% ipython --no-banner

In [1]: import numpy as np

In [2]: np.set_printoptions(suppress=True, linewidth=100)

In [3]: M = np.array([[1, -1, 1, -1, 1, -1, 1, -1],
   ...:     [1, 1, 1, 1, -1, -1, -1, -1],
   ...:     [1, -1, -1, 1, -1, 1, 1, -1],
   ...:     [1, -1, -1, 1, 1, -1, -1, 1],
   ...:     [1, -1, 1, -1, -1, 1, -1, 1],
   ...:     [1, 1, 1, 1, 1, 1, 1, 1]])

In [4]: M
Out[4]: 
array([[ 1, -1,  1, -1,  1, -1,  1, -1],
       [ 1,  1,  1,  1, -1, -1, -1, -1],
       [ 1, -1, -1,  1, -1,  1,  1, -1],
       [ 1, -1, -1,  1,  1, -1, -1,  1],
       [ 1, -1,  1, -1, -1,  1, -1,  1],
       [ 1,  1,  1,  1,  1,  1,  1,  1]])

In [5]: vec = np.array([4, 5, -5, 7, 3, 2, 0, -1])

In [6]: (M * vec).sum(axis=1)
Out[6]: array([-11,   7,  11,  11, -15,  15])

In [7]: M @ np.eye(8)[6]
Out[7]: array([ 1., -1.,  1., -1., -1.,  1.])

In [8]: np.round(np.linalg.norm(M, axis=0), 1)
Out[8]: array([2.4, 2.4, 2.4, 2.4, 2.4, 2.4, 2.4, 2.4])

In [9]: np.linalg.norm(M, axis=2)
AxisError: axis 2 is out of bounds for array of dimension 2


In [10]: M[5] @ M[1]
Out[10]: np.int64(0)

In [11]: round(np.linalg.norm(M) ** 2 / np.linalg.norm(M, 2) ** 2, 1)
Out[11]: np.float64(6.0)

In [12]: np.round(np.linalg.svd(M, compute_uv=False), 1)
Out[12]: array([2.8, 2.8, 2.8, 2.8, 2.8, 2.8])

In [13]: print(round(float(np.linalg.norm(M)), 1))
6.9

In [14]: np.abs(M).max()
Out[14]: np.int64(1)

In [15]: np.linalg.matrix_rank(M)
Out[15]: np.int64(6)

In [16]: M.sum(axis=0)
Out[16]: array([ 6, -2,  2,  2,  0,  0,  0,  0])

In [17]: th = np.radians(60)

In [18]: r_ = np.eye(8)

In [19]: r_[1, 1] = r_[6, 6] = np.cos(th)

In [20]: r_[1, 6], r_[6, 1] = -np.sin(th), np.sin(th)

In [21]: r_.round(1)
Out[21]: 
array([[ 1. ,  0. ,  0. ,  0. ,  0. ,  0. ,  0. ,  0. ],
       [ 0. ,  0.5,  0. ,  0. ,  0. ,  0. , -0.9,  0. ],
       [ 0. ,  0. ,  1. ,  0. ,  0. ,  0. ,  0. ,  0. ],
       [ 0. ,  0. ,  0. ,  1. ,  0. ,  0. ,  0. ,  0. ],
       [ 0. ,  0. ,  0. ,  0. ,  1. ,  0. ,  0. ,  0. ],
       [ 0. ,  0. ,  0. ,  0. ,  0. ,  1. ,  0. ,  0. ],
       [ 0. ,  0.9,  0. ,  0. ,  0. ,  0. ,  0.5,  0. ],
       [ 0. ,  0. ,  0. ,  0. ,  0. ,  0. ,  0. ,  1. ]])

In [22]: other = M @ r_.T

In [23]: np.round(np.abs(other - M).max(axis=0), 1)
Out[23]: array([0. , 1.4, 0. , 0. , 0. , 0. , 1.4, 0. ])

In [24]: np.allclose(M @ M.T, other @ other.T)
Out[24]: True

In [25]: other.round(1)
Out[25]: 
array([[ 1. , -1.4,  1. , -1. ,  1. , -1. , -0.4, -1. ],
       [ 1. ,  1.4,  1. ,  1. , -1. , -1. ,  0.4, -1. ],
       [ 1. , -1.4, -1. ,  1. , -1. ,  1. , -0.4, -1. ],
       [ 1. ,  0.4, -1. ,  1. ,  1. , -1. , -1.4,  1. ],
       [ 1. ,  0.4,  1. , -1. , -1. ,  1. , -1.4,  1. ],
       [ 1. , -0.4,  1. ,  1. ,  1. ,  1. ,  1.4,  1. ]])
